>>> import numpy as np
>>> np.set_printoptions(suppress=True, linewidth=140)
>>> def rnd(a):
...     return np.round(a, 1) + 0
... 
>>> feats = np.array([[-3, 1, 3, -1], [0, -3, 0, 3], [0, 0, 3, -1], [0, 0, 0, 3]])
>>> print(np.linalg.matrix_rank(feats - feats[0, 0] * np.eye(4)))
3
>>> print([int(np.linalg.matrix_rank(np.linalg.matrix_power(feats, p))) for p in range(1, 5)])
[4, 4, 4, 4]
>>> print(np.prod(np.diag(feats)), rnd(np.linalg.det(feats)))
81 81.0
>>> K = np.loadtxt("test12.csv", delimiter=",")
>>> print(K)
[[ 4. -2.  0.]
 [-2.  2. -2.]
 [ 0. -2.  0.]]
>>> w, evecs = np.linalg.eig(K)
>>> print(rnd(np.sort(np.linalg.eigvals(K @ K))))
[ 2.1  4.  29.9]
>>> print(rnd(np.sort(np.linalg.eigvals(np.linalg.inv(K)))))
[-0.7  0.2  0.5]
>>> print(rnd(np.sort(np.linalg.eigvals(K.T))))
[-1.5  2.   5.5]
>>> print(rnd(np.prod(w)))
-16.0
>>> t3 = np.stack([K, 4 * K, K[::-1]])
>>> print(t3.shape)
(3, 3, 3)
>>> print(t3.sum(axis=0))
[[ 20. -12.   0.]
 [-12.  12. -12.]
 [  4. -12.   0.]]
>>> print(np.linalg.matrix_rank(t3.reshape(3, -1)))
2
>>> print(rnd(np.linalg.norm(t3, axis=(1, 2))))
[ 6. 24.  6.]
>>> print((t3 @ K.T).shape)
(3, 3, 3)
>>> print(np.all(np.linalg.eigvalsh(K) > 0))
False
>>> print([round(float(np.linalg.det(K[:i, :i])), 2) + 0 for i in range(1, 4)])
[4.0, 4.0, -16.0]
>>> print(rnd(np.linalg.eigvalsh(K).min()))
-1.5
